In [1]: import numpy as np

In [2]: np.set_printoptions(precision=2, suppress=True, linewidth=160)

In [3]: def tidy(a):
   ...:     return np.round(a, 2) + 0
   ...: 

In [4]: rng = np.random.default_rng(61)

In [5]: K = (rng.random((4, 4)) < 0.3) + np.eye(4)

In [6]: K /= K.sum(axis=1, keepdims=True)

In [7]: K
Out[7]: 
array([[1. , 0. , 0. , 0. ],
       [0. , 1. , 0. , 0. ],
       [0.5, 0. , 0.5, 0. ],
       [0. , 0. , 0.5, 0.5]])

In [8]: # rows sum to 1

In [9]: tidy(np.linalg.det(K))
Out[9]: np.float64(0.25)

In [10]: np.trace(K)
Out[10]: np.float64(3.0)

In [11]: tidy(np.linalg.matrix_power(K, 3))
Out[11]: 
array([[1.  , 0.  , 0.  , 0.  ],
       [0.  , 1.  , 0.  , 0.  ],
       [0.88, 0.  , 0.12, 0.  ],
       [0.5 , 0.  , 0.38, 0.12]])

In [12]: np.allclose(K @ K.T, K.T @ K)
Out[12]: False

In [13]: K @ K
Out[13]: 
array([[1.  , 0.  , 0.  , 0.  ],
       [0.  , 1.  , 0.  , 0.  ],
       [0.75, 0.  , 0.25, 0.  ],
       [0.25, 0.  , 0.5 , 0.25]])

In [14]: G = K.T @ K

In [15]: tidy(np.linalg.svd(K, compute_uv=False) ** 2)
Out[15]: array([1.33, 1.  , 0.59, 0.08])

In [16]: G
Out[16]: 
array([[1.25, 0.  , 0.25, 0.  ],
       [0.  , 1.  , 0.  , 0.  ],
       [0.25, 0.  , 0.5 , 0.25],
       [0.  , 0.  , 0.25, 0.25]])

In [17]: (K @ K.T).shape
Out[17]: (4, 4)

In [18]: tidy(np.sort(np.abs(np.linalg.eigvals(K)))[::-1])
Out[18]: array([1. , 1. , 0.5, 0.5])

In [19]: tidy(np.linalg.matrix_power(K, 2))
Out[19]: 
array([[1.  , 0.  , 0.  , 0.  ],
       [0.  , 1.  , 0.  , 0.  ],
       [0.75, 0.  , 0.25, 0.  ],
       [0.25, 0.  , 0.5 , 0.25]])

In [20]: K.sum(axis=1)
Out[20]: array([1., 1., 1., 1.])

In [21]: tidy(np.linalg.matrix_power(K, 100))
Out[21]: 
array([[1., 0., 0., 0.],
       [0., 1., 0., 0.],
       [1., 0., 0., 0.],
       [1., 0., 0., 0.]])

In [22]: pr = np.eye(4)[0]

In [23]: for _ in range(3):
    ...:     pr = pr @ K
    ...:     print(pr.round(2))
    ...: 
[1. 0. 0. 0.]
[1. 0. 0. 0.]
[1. 0. 0. 0.]

In [24]: E = 4 * np.eye(3) + np.ones((3, 3))

In [25]: E
Out[25]: 
array([[5., 1., 1.],
       [1., 5., 1.],
       [1., 1., 5.]])

In [26]: vec = np.array([-1, -3, 0])

In [27]: y = E @ vec

In [28]: y
Out[28]: array([ -8., -16.,  -4.])

In [29]: tidy(np.linalg.solve(E, y + E[:, 0]))
Out[29]: array([ 0., -3.,  0.])

In [30]: tidy(np.linalg.solve(E, -3 * y))
Out[30]: array([3., 9., 0.])

In [31]: O, _ = np.linalg.qr(np.array([[-2.4, -1.3, 1.2, -1.1, -1.1, 0.7, -1.0],
    ...:     [-0.5, -1.1, 2.1, -0.6, -0.8, 0.1, 0.6],
    ...:     [0.1, -1.3, -0.5, -0.5, -1.0, -1.2, -0.5],
    ...:     [-0.2, 0.2, 0.6, -1.2, -0.3, 0.0, -0.2],
    ...:     [-0.7, 1.5, -0.3, 0.0, 0.6, 0.0, -1.5],
    ...:     [2.0, -0.4, 0.3, 1.9, 1.5, 1.3, -1.7],
    ...:     [0.9, 0.4, -0.2, -2.0, -0.5, 2.3, -1.2]]))

In [32]: F = 2 * O

In [33]: tidy(F)
Out[33]: 
array([[-1.42, -0.67,  0.06,  0.  ,  1.18,  0.37,  0.  ],
       [-0.3 , -0.77,  1.45, -0.13, -0.92,  0.13,  0.57],
       [ 0.06, -1.01, -1.05, -0.46, -0.22, -0.73,  1.04],
       [-0.12,  0.18,  0.63, -0.71,  0.43, -1.61, -0.53],
       [-0.42,  1.24,  0.23,  0.23,  0.26, -0.25,  1.43],
       [ 1.19, -0.58,  0.55,  0.73,  1.11, -0.1 ,  0.42],
       [ 0.53,  0.18,  0.18, -1.64,  0.48,  0.81,  0.28]])

In [34]: lab = rng.permutation(7)

In [35]: lab
Out[35]: array([1, 0, 4, 6, 5, 2, 3])

In [36]: Y = F[lab][:, lab]

In [37]: tidy(Y)
Out[37]: 
array([[-0.77, -0.3 , -0.92,  0.57,  0.13,  1.45, -0.13],
       [-0.67, -1.42,  1.18,  0.  ,  0.37,  0.06,  0.  ],
       [ 1.24, -0.42,  0.26,  1.43, -0.25,  0.23,  0.23],
       [ 0.18,  0.53,  0.48,  0.28,  0.81,  0.18, -1.64],
       [-0.58,  1.19,  1.11,  0.42, -0.1 ,  0.55,  0.73],
       [-1.01,  0.06, -0.22,  1.04, -0.73, -1.05, -0.46],
       [ 0.18, -0.12,  0.43, -0.53, -1.61,  0.63, -0.71]])

In [38]: tidy(np.diag(Y))
Out[38]: array([-0.77, -1.42,  0.26,  0.28, -0.1 , -1.05, -0.71])

In [39]: np.allclose(Y, F)
Out[39]: False

In [40]: tidy(np.linalg.norm(Y, axis=0))
Out[40]: array([2., 2., 2., 2., 2., 2., 2.])

In [41]: tidy(np.linalg.svd(Y, compute_uv=False))
Out[41]: array([2., 2., 2., 2., 2., 2., 2.])

In [42]: arr = np.loadtxt("mat.csv", delimiter=",")

In [43]: tidy(arr)
Out[43]: 
array([[0.21, 0.15, 0.03, 0.21, 0.21, 0.09, 0.21, 0.03],
       [0.15, 0.11, 0.02, 0.15, 0.15, 0.06, 0.15, 0.02],
       [0.03, 0.02, 0.  , 0.03, 0.03, 0.01, 0.03, 0.  ],
       [0.21, 0.15, 0.03, 0.21, 0.21, 0.09, 0.21, 0.03],
       [0.21, 0.15, 0.03, 0.21, 0.21, 0.09, 0.21, 0.03],
       [0.09, 0.06, 0.01, 0.09, 0.09, 0.04, 0.09, 0.01],
       [0.21, 0.15, 0.03, 0.21, 0.21, 0.09, 0.21, 0.03],
       [0.03, 0.02, 0.  , 0.03, 0.03, 0.01, 0.03, 0.  ]])

In [44]: # column 3 repeats column 0

In [45]: w, vecs = np.linalg.eigh(arr)

In [46]: vec = np.array([5, 2, 6, 3, 9, 3, 1, 8])

In [47]: tidy(vec @ arr @ vec / (vec @ vec)), tidy(w[0]), w[-1]
Out[47]: (np.float64(0.48), np.float64(0.0), np.float64(1.0))

In [48]: (np.sign(vecs[:, -1].round(6)) == np.sign(vecs[0, -1].round(6))).astype(int)
Out[48]: array([1, 1, 1, 1, 1, 1, 1, 1])

In [49]: tidy(vecs * np.abs(w) @ vecs.T)
Out[49]: 
array([[0.21, 0.15, 0.03, 0.21, 0.21, 0.09, 0.21, 0.03],
       [0.15, 0.11, 0.02, 0.15, 0.15, 0.06, 0.15, 0.02],
       [0.03, 0.02, 0.  , 0.03, 0.03, 0.01, 0.03, 0.  ],
       [0.21, 0.15, 0.03, 0.21, 0.21, 0.09, 0.21, 0.03],
       [0.21, 0.15, 0.03, 0.21, 0.21, 0.09, 0.21, 0.03],
       [0.09, 0.06, 0.01, 0.09, 0.09, 0.04, 0.09, 0.01],
       [0.21, 0.15, 0.03, 0.21, 0.21, 0.09, 0.21, 0.03],
       [0.03, 0.02, 0.  , 0.03, 0.03, 0.01, 0.03, 0.  ]])

In [50]: tidy(np.linalg.eigvalsh(arr[1:, 1:]))
Out[50]: array([0.  , 0.  , 0.  , 0.  , 0.  , 0.  , 0.79])

In [51]: M = np.load("case13.npy")

In [52]: M
Out[52]: 
array([[ 0,  0,  0,  0,  1],
       [ 0,  4,  0,  0,  0],
       [-9,  0,  0,  0,  0],
       [ 0,  0,  0, -3,  0],
       [ 0,  0, -2,  0,  0]])

In [53]: # 3 groups of indices that never mix

In [54]: T = np.stack([M, 4 * M, M[::-1]])

In [55]: T.sum(axis=0)
Out[55]: 
array([[  0,   0,  -2,   0,   5],
       [  0,  20,   0,  -3,   0],
       [-54,   0,   0,   0,   0],
       [  0,   4,   0, -15,   0],
       [  0,   0, -10,   0,   1]])

In [56]: np.linalg.matrix_rank(T.reshape(3, -1))
Out[56]: np.int64(2)

In [57]: tidy(np.linalg.norm(T, axis=(1, 2)))
Out[57]: array([10.54, 42.14, 10.54])

In [58]: T.shape
Out[58]: (3, 5, 5)

In [59]: tidy(np.linalg.det(T))
Out[59]: array([   -216., -221184.,    -216.])

In [60]: np.linalg.matrix_rank(T)
Out[60]: array([5, 5, 5])

In [61]: (T @ M.T).shape
Out[61]: (3, 5, 5)

In [62]: G = M.T @ M

In [63]: np.linalg.matrix_rank(G)
Out[63]: np.int64(5)

In [64]: tidy(np.linalg.svd(M, compute_uv=False) ** 2)
Out[64]: array([81., 16.,  9.,  4.,  1.])

In [65]: G
Out[65]: 
array([[81,  0,  0,  0,  0],
       [ 0, 16,  0,  0,  0],
       [ 0,  0,  4,  0,  0],
       [ 0,  0,  0,  9,  0],
       [ 0,  0,  0,  0,  1]])

In [66]: vec = np.array([-1, 3, -3, 3, 2])

In [67]: y = G @ vec

In [68]: coef, lr = np.zeros(5), 1 / np.linalg.norm(G, 2) ** 2

In [69]: for i in range(6):
    ...:     coef -= lr * G.T @ (G @ coef - y)
    ...:     if i % 2 == 0: print(i, round(np.linalg.norm(G @ coef - y), 2))
    ...: 
0 54.65
2 51.35
4 48.33

In [70]: tidy(coef)
Out[70]: array([-1.  ,  0.64, -0.04,  0.22,  0.  ])

In [71]: tidy(np.linalg.cond(G))
Out[71]: np.float64(81.0)
